% ipython --no-banner

In [1]: import numpy as np

In [2]: import numpy.linalg as la

In [3]: np.set_printoptions(precision=4, suppress=True, linewidth=200)

In [4]: def rnd(a):
   ...:     return np.round(a, 4) + 0
   ...: 

In [5]: data = np.load("mat.npy")

In [6]: print(data)
[[18  8  0]
 [18  8  0]
 [27 12  0]]

In [7]: B = data[0, 0] * data[1:] - np.outer(data[1:, 0], data[0])

In [8]: print(B)
[[0 0 0]
 [0 0 0]]

In [9]: print(la.matrix_rank(B), la.matrix_rank(data))
0 1

In [10]: print(np.flatnonzero(~B.round(6).any(axis=1)))
[0 1]

In [11]: vec = np.array([2, 1, -2])

In [12]: print(data @ vec)
[44 44 66]

In [13]: print(np.einsum("ij,j->i", data, vec))
[44 44 66]

In [14]: print((data @ vec).argmax())
2

In [15]: print(la.norm(data @ vec) <= la.norm(data, 2) * la.norm(vec) + 1e-9)
True

In [16]: print(np.sign((data @ vec).round(6)))
[1 1 1]

In [17]: B = np.array([[4, 5], [-5, -3]])

In [18]: K = np.kron(np.eye(2, dtype=int), B)

In [19]: print(K)
[[ 4  5  0  0]
 [-5 -3  0  0]
 [ 0  0  4  5]
 [ 0  0 -5 -3]]

In [20]: rng = np.random.default_rng(69043)

In [21]: z = rng.permutation(4)

In [22]: print(z)
[2 0 1 3]

In [23]: B = K[z][:, z]

In [24]: print(np.allclose(B, K))
False

In [25]: print(rnd(la.det(B)), rnd(la.det(K[z])))
169.0 169.0

In [26]: print(np.trace(K))
2

In [27]: print((K - K.T) / 2)
[[ 0.  5.  0.  0.]
 [-5.  0.  0.  0.]
 [ 0.  0.  0.  5.]
 [ 0.  0. -5.  0.]]

In [28]: print(la.matrix_power(K, 2))
[[ -9   5   0   0]
 [ -5 -16   0   0]
 [  0   0  -9   5]
 [  0   0  -5 -16]]

In [29]: print(np.allclose(K, K.T))
False

In [30]: la.determinant(K)
Traceback (most recent call last):
  Cell In[30], line 1
    la.determinant(K)
AttributeError: module 'numpy.linalg' has no attribute 'determinant'


In [31]: print(rnd(np.abs(la.eigvals(K)).max()))
3.6056

In [32]: print(rnd(np.sort(np.abs(la.eigvals(K)))))
[3.6056 3.6056 3.6056 3.6056]

In [33]: print((K + K.T) / 2)
[[ 4.  0.  0.  0.]
 [ 0. -3.  0.  0.]
 [ 0.  0.  4.  0.]
 [ 0.  0.  0. -3.]]

In [34]: B = la.inv(K)

In [35]: print(rnd(la.inv(B)))
[[ 4.  5.  0.  0.]
 [-5. -3.  0.  0.]
 [ 0.  0.  4.  5.]
 [ 0.  0. -5. -3.]]

In [36]: print(rnd(K @ B))
[[1. 0. 0. 0.]
 [0. 1. 0. 0.]
 [0. 0. 1. 0.]
 [0. 0. 0. 1.]]

In [37]: print(rnd(B))
[[-0.2308 -0.3846  0.      0.    ]
 [ 0.3846  0.3077  0.      0.    ]
 [ 0.      0.     -0.2308 -0.3846]
 [ 0.      0.      0.3846  0.3077]]

In [38]: J = np.diag(20 * np.array([-2, 1, -9, -1])) + np.array([[3, 4, 6, 7], [9, 4, 5, 8], [9, 6, 1, 4], [5, 9, 4, 4]])

In [39]: print(J)
[[ -37    4    6    7]
 [   9   24    5    8]
 [   9    6 -179    4]
 [   5    9    4  -16]]

In [40]: print(np.kron(np.eye(2, dtype=int), J))
[[ -37    4    6    7    0    0    0    0]
 [   9   24    5    8    0    0    0    0]
 [   9    6 -179    4    0    0    0    0]
 [   5    9    4  -16    0    0    0    0]
 [   0    0    0    0  -37    4    6    7]
 [   0    0    0    0    9   24    5    8]
 [   0    0    0    0    9    6 -179    4]
 [   0    0    0    0    5    9    4  -16]]

In [41]: print(np.einsum("ij,ji->", J, J))
34728

In [42]: print(rnd(la.eigvals(J).sum().real))
-208.0

In [43]: Q, r_ = la.qr(J)

In [44]: print(np.allclose(r_.T @ r_, J.T @ J))
True

In [45]: print(rnd(np.trace(Q @ Q.T)))
4.0

In [46]: B = J[0, 0] * J[1:] - np.outer(J[1:, 0], J[0])

In [47]: print(B)
[[   0 -924 -239 -359]
 [   0 -258 6569 -211]
 [   0 -353 -178  557]]

In [48]: print(rnd(J[:, 0] / J[0, 0]))
[ 1.     -0.2432 -0.2432 -0.1351]

In [49]: print((J + J.T) / 2)
[[ -37.     6.5    7.5    6. ]
 [   6.5   24.     5.5    8.5]
 [   7.5    5.5 -179.     4. ]
 [   6.     8.5    4.   -16. ]]

In [50]: print(np.allclose(J @ J.T, J.T @ J))
False

In [51]: print(np.allclose(J, J.T))
False

In [52]: print(rnd(np.sort(np.abs(la.eigvals(J)))))
[ 16.7634  26.8002  38.4538 179.583 ]

In [53]: print(rnd(np.abs(la.eigvals(J)).max()))
179.583

In [54]: f = np.array([-1, -1, 2, -1])

In [55]: B = J + np.outer(f, np.eye(4)[1])

In [56]: print(rnd(la.det(B) / la.det(J)), rnd(1 + la.solve(J, f)[1]))
0.94 0.94

In [57]: print(la.matrix_rank(la.inv(B) - la.inv(J), tol=1e-8))
1

In [58]: X = np.load("out6.npy")

In [59]: print(X)
[[ 3  0  0 -3]
 [ 3  0  0 -3]]

In [60]: # rank 1

In [61]: print(np.argsort(-la.norm(X, axis=0).round(6), kind="stable")[:3])
[0 3 1]

In [62]: print(rnd(la.norm(X, 2) / la.norm(X)))
1.0

In [63]: W1 = np.array([[2, -1, -1, 2, 0, -2],
    ...:     [-2, -1, 2, -1, 2, 0],
    ...:     [-1, 0, 0, 0, 1, -2],
    ...:     [2, 1, 0, -2, 2, 0]])

In [64]: c = np.array([2, 1, 0, 0, 4, 2])

In [65]: H = np.maximum(X @ W1 + c, 0)

In [66]: print((H > 0).mean(axis=0))
[1. 0. 0. 1. 0. 0.]

In [67]: print(H)
[[ 2  0  0 12  0  0]
 [ 2  0  0 12  0  0]]

In [68]: C = np.array([[3, -6], [-9, 5], [2, -1], [8, -3], [4, -3], [8, -5]])

In [69]: print((H @ C).round(6).argmax(axis=1))
[0 0]

In [70]: f = np.array([-3, 1, 3])

In [71]: r1 = np.array([3, 3])

In [72]: m1 = f[:, None] + r1[None, :]

In [73]: print(m1)
[[0 0]
 [4 4]
 [6 6]]

In [74]: # null space of dimension 1

In [75]: print(m1[1] @ m1[2])
48

In [76]: print(rnd(la.norm(m1, "nuc")))
10.198

In [77]: print(rnd(la.norm(m1, axis=1)))
[0.     5.6569 8.4853]

In [78]: print(rnd(la.norm(m1, 1)), rnd(la.norm(m1, np.inf)))
10.0 12.0

In [79]: print(rnd(la.norm(m1) ** 2 / la.norm(m1, 2) ** 2))
1.0

In [80]: print(rnd(la.norm(m1, axis=0)))
[7.2111 7.2111]

In [81]: B = np.array([[-3, -2], [0, 3]])

In [82]: C = np.kron(B, m1)

In [83]: print(C.shape)
(6, 4)

In [84]: print(rnd(la.norm(C, 2)), rnd(la.norm(B, 2) * la.norm(m1, 2)))
42.4471 42.4471

In [85]: C2 = m1.T @ m1

In [86]: print(np.allclose(C2, C2.T))
True

In [87]: print(np.trace(C2), (m1 ** 2).sum())
104 104

In [88]: print(la.matrix_rank(C2))
1

In [89]: print((m1 @ m1.T).shape)
(3, 3)

In [90]: print(rnd(la.svd(m1, compute_uv=False) ** 2))
[104.   0.]

In [91]: r = la.matrix_rank(m1)

In [92]: print(r)
1

In [93]: ns = la.svd(m1)[2][r:].T

In [94]: print(rnd(ns @ ns.T))
[[ 0.5 -0.5]
 [-0.5  0.5]]

In [95]: print([int(la.matrix_rank(m1[:, :j + 1])) for j in range(2)])
[1, 1]

In [96]: print([int(la.matrix_rank(np.delete(m1, i, axis=0))) for i in range(3)])
[1, 1, 1]

In [97]: print(rnd(ns[:, 0] / ns[np.abs(ns[:, 0]).round(6).argmax(), 0]))
[ 1. -1.]

In [98]: print(rnd(m1 @ ns))
[[0.]
 [0.]
 [0.]]

In [99]: print(ns.shape)
(2, 1)

In [100]: print(np.allclose(m1 @ ns, 0))
True

In [101]: U, sv, Vt = la.svd(m1)

In [102]: evecs = Vt[:(sv > 1e-8).sum()]

In [103]: vec = m1[1] + 5 * m1[0] + rng.integers(2) * np.eye(2)[0]

In [104]: print(vec)
[5. 4.]

In [105]: print(la.matrix_rank(np.vstack([m1, vec])))
2

In [106]: Q, _ = la.qr(np.array([[-0.4, -0.8, -1.4], [0.7, 1.6, 0.7], [0.9, 0.9, -1.8]]))

In [107]: E = 2 * Q

In [108]: print(rnd(E))
[[-0.6621  0.4984  1.8202]
 [ 1.1586 -1.4153  0.809 ]
 [ 1.4897  1.3223  0.1798]]

In [109]: print(np.allclose(E, E.T))
False

In [110]: print(np.allclose(E @ E.T, E.T @ E))
True

In [111]: print(rnd(la.det(E)))
8.0

In [112]: print(rnd(np.sort(np.abs(la.eigvals(E)))))
[2. 2. 2.]

In [113]: print(rnd((E - E.T) / 2))
[[ 0.     -0.3301  0.1653]
 [ 0.3301  0.     -0.2567]
 [-0.1653  0.2567  0.    ]]

In [114]: print(rnd(la.det(2 * E)), rnd(la.det(E)))
64.0 8.0

In [115]: print(rnd(np.einsum("ii->", E)))
-1.8976

In [116]: print(rnd(np.einsum("ij,ji->", E, E)))
11.1914

In [117]: print(rnd(np.kron(np.eye(2, dtype=int), E)))
[[-0.6621  0.4984  1.8202  0.      0.      0.    ]
 [ 1.1586 -1.4153  0.809   0.      0.      0.    ]
 [ 1.4897  1.3223  0.1798  0.      0.      0.    ]
 [ 0.      0.      0.     -0.6621  0.4984  1.8202]
 [ 0.      0.      0.      1.1586 -1.4153  0.809 ]
 [ 0.      0.      0.      1.4897  1.3223  0.1798]]

In [118]: print(rnd(la.det(E[::-1])))
-8.0

In [119]: B = la.invert(E)
Traceback (most recent call last):
  Cell In[119], line 1
    B = la.invert(E)
AttributeError: module 'numpy.linalg' has no attribute 'invert'


In [120]: B = la.inv(E)

In [121]: print(rnd(la.cond(E)))
1.0

In [122]: print(rnd(E @ B))
[[1. 0. 0.]
 [0. 1. 0.]
 [0. 0. 1.]]

In [123]: print(rnd(la.inv(B)))
[[-0.6621  0.4984  1.8202]
 [ 1.1586 -1.4153  0.809 ]
 [ 1.4897  1.3223  0.1798]]

In [124]: print(rnd(B))
[[-0.1655  0.2897  0.3724]
 [ 0.1246 -0.3538  0.3306]
 [ 0.4551  0.2022  0.0449]]

In [125]: B = np.array([[2, 0], [0, 1]])

In [126]: C = np.kron(B, E)

In [127]: print(rnd(C))
[[-1.3242  0.9968  3.6404  0.      0.      0.    ]
 [ 2.3173 -2.8306  1.618   0.      0.      0.    ]
 [ 2.9794  2.6446  0.3596  0.      0.      0.    ]
 [ 0.      0.      0.     -0.6621  0.4984  1.8202]
 [ 0.      0.      0.      1.1586 -1.4153  0.809 ]
 [ 0.      0.      0.      1.4897  1.3223  0.1798]]

In [128]: print(C.shape)
(6, 6)
